% python3 -q
>>> import numpy as np
>>> np.set_printoptions(precision=4, suppress=True, linewidth=140, floatmode="fixed")
>>> rng = np.random.default_rng(8663)
>>> z = rng.integers(0, 2, 3)
>>> mat = np.triu((z[:, None] == z) & (rng.random((3, 3)) < 0.8), 1).astype(int)
>>> mat += mat.T
>>> print(mat)
[[0 1 1]
 [1 0 1]
 [1 1 0]]
>>> other = mat / np.sqrt((mat ** 2).mean(axis=1, keepdims=True))
>>> print(mat - mat.mean(axis=1, keepdims=True))
[[-0.6667  0.3333  0.3333]
 [ 0.3333 -0.6667  0.3333]
 [ 0.3333  0.3333 -0.6667]]
>>> print(other[0])
[0.0000 1.2247 1.2247]
>>> print(np.linalg.matrix_rank(other) == np.linalg.matrix_rank(mat))
True
>>> proj = np.triu(np.array([[4, 1, 1], [0, 3, 3], [5, 1, 5]]), 1) + np.eye(3)
>>> other = proj @ mat @ np.linalg.inv(proj)
>>> print(round(float(np.linalg.det(other)), 4))
2.0
>>> print(other)
[[ 2.0000  0.0000  0.0000]
 [ 4.0000 -1.0000  0.0000]
 [ 1.0000  0.0000 -1.0000]]
>>> vec = np.array([0, -2, 3])
>>> print(np.sign((mat @ vec).round(6)))
[ 1  1 -1]
>>> print(mat * vec)
[[ 0 -2  3]
 [ 0  0  3]
 [ 0 -2  0]]
>>> print(mat @ (2 * vec))
[ 2  6 -4]
>>> print(np.all(np.linalg.eigvalsh(mat) > 0))
False
>>> print([round(float(np.linalg.det(mat[:i, :i])), 2) + 0 for i in range(1, 4)])
[0.0, -1.0, 2.0]
>>> print(mat @ (-1.0) ** np.arange(3))
[0.0000 2.0000 0.0000]
>>> A = np.array([[0, 1, 0, 0], [0, 0, 1, 0], [1, 0, 0, 0], [0, 0, 0, 1]])
>>> def softmax(z):
...     e = np.exp(z - z.max(axis=-1, keepdims=True))
...     return e / e.sum(axis=-1, keepdims=True)
... 
>>> print(np.round(softmax(10 * A[1]), 4) + 0)
[0.0000 0.0000 0.9999 0.0000]
>>> print(softmax(A[1]))
[0.1749 0.1749 0.4754 0.1749]
>>> print(softmax(A[1] + 3))
[0.1749 0.1749 0.4754 0.1749]
>>> scores = A @ A.T / np.sqrt(4)
>>> print(softmax(scores + np.triu(np.full(scores.shape, -np.inf), 1)))
[[1.0000 0.0000 0.0000 0.0000]
 [0.3775 0.6225 0.0000 0.0000]
 [0.2741 0.2741 0.4519 0.0000]
 [0.2151 0.2151 0.2151 0.3547]]
>>> sv = 20 * 0.5 ** np.arange(5)
>>> K = rng.normal(size=(18, 5)) * rng.permutation(sv)
>>> print(K)
[[ -0.8414  -3.0529 -12.0033   0.9438 -20.5424]
 [  2.3352   0.2445   6.0735   9.8806  14.5989]
 [ -1.1736  -0.2712  -4.2195  -3.6440   4.6281]
 [  0.8080  -4.0736 -14.6566   1.3869 -23.1019]
 [  1.9242  -1.6426   5.3623  -0.6864 -15.3919]
 [ -0.1103   1.5270  -0.6062  -7.0681  24.6336]
 [ -1.2586   4.2844  10.2113  -8.5223  17.4704]
 [  3.0983   0.9619   0.7421 -11.4560   0.8742]
 [ -3.1843   3.2242  -7.8305  -7.3377  47.1501]
 [ -0.2517  -4.0681   2.2243   8.9727  -0.7616]
 [ -1.0289  -1.8204   9.0314   3.7623   8.3224]
 [ -0.4113   2.7478 -30.7286  -3.9556  33.1381]
 [ -0.4042   0.8570   2.9588   9.4971 -12.0828]
 [ -0.0549   4.8043  -4.6840  -3.4026 -14.8964]
 [ -1.6276   1.4498  -5.0006   2.9827   4.9504]
 [ -0.7712   5.7856   3.5012  -2.0400   7.6264]
 [ -3.2934  -1.9977   4.1557   1.0705 -17.8411]
 [  0.2128  -4.1546   4.5817   5.1662 -38.0526]]
>>> f = np.array([3, -5, 7])
>>> print(np.polyval(f, K[16]))
[  56.0056   28.9607   38.0302    5.0855 1051.1246]
>>> print(np.correlate(K[16], K[14], "full"))
[ -16.3035  -19.7125   31.0825   22.9097 -103.4445  -49.2920   84.0051  -27.6086   29.0386]
>>> proj = K @ np.linalg.solve(K.T @ K, K.T)
>>> print(proj @ K[:, 1])
[-3.0529  0.2445 -0.2712 -4.0736 -1.6426  1.5270  4.2844  0.9619  3.2242 -4.0681 -1.8204  2.7478  0.8570  4.8043  1.4498  5.7856 -1.9977
 -4.1546]
>>> print(np.linalg.matrix_rank(np.eye(18) - proj))
13
>>> print(np.allclose(proj @ proj, proj))
True
>>> D = np.linalg.norm(K[:, None] - K[None], axis=-1)
>>> print((D + 1e9 * np.eye(18)).round(6).argmin(axis=1))
[ 3 10 14  0 16  6  5  2  5 14  1  8 16  4  2  2  4 16]
>>> print(np.flatnonzero(D[11] < D.mean() / 2))
[11]
>>> Q, evecs = np.linalg.qr(K[:, :2])[0], np.linalg.qr(K[:, 2:])[0]
>>> sv = np.linalg.svd(Q.T @ evecs, compute_uv=False)
>>> print(sv)
[0.6840 0.1907]
>>> print(round(float(np.linalg.norm(Q @ Q.T - evecs @ evecs.T, 2)), 4))
1.0
>>> z = K[:, 2] > np.median(K[:, 2])
>>> f = K[z].mean(axis=0) - K[~z].mean(axis=0)
>>> print(np.argsort(-np.abs(f).round(6), kind="stable"))
[2 4 3 1 0]
>>> print(f)
[  0.1068  -1.0921  14.1208   6.5168 -10.3273]
>>> print(((K - K.mean(axis=0)) @ f > 0).astype(int))
[1 1 0 1 1 0 0 0 0 1 1 0 1 1 0 0 1 1]
>>> F = np.loadtxt("dump.csv", delimiter=",")
>>> print(F)
[[-1.1314  0.0148 -2.9080  0.0153]
 [-0.7174  0.0694 -2.9939  0.0206]
 [-1.0353  0.0991 -2.9117 -0.1303]
 [-1.0885  0.1050 -2.9473  0.0956]
 [-0.9443  0.0350 -3.1136 -0.1059]
 [-1.7685 -1.9549 -0.0518  1.8560]
 [-2.0118 -2.0471  0.0157  1.9115]
 [-2.1004 -2.0960  0.0435  1.9857]
 [-1.9854 -2.0554 -0.1036  1.8966]
 [-1.9741 -2.1634  0.0042  1.9133]
 [-0.9309 -2.9577  0.8148  1.2321]
 [-0.8089 -3.0551  0.9750  0.9244]
 [-0.8425 -3.0913  0.9091  0.9062]
 [-0.9704 -3.2216  0.9567  1.1709]
 [-1.1685 -2.9282  0.9994  1.1742]]
>>> other = np.array([[-1, 3, 3], [3, 2, -2], [-3, 2, -1], [-3, -1, -1], [1, -2, 2]])
>>> print(np.einsum("ij->j", K))
[ -6.0328   4.8053 -30.8868  -4.4497  20.7218]
>>> print(np.linalg.matrix_rank(K @ other))
3
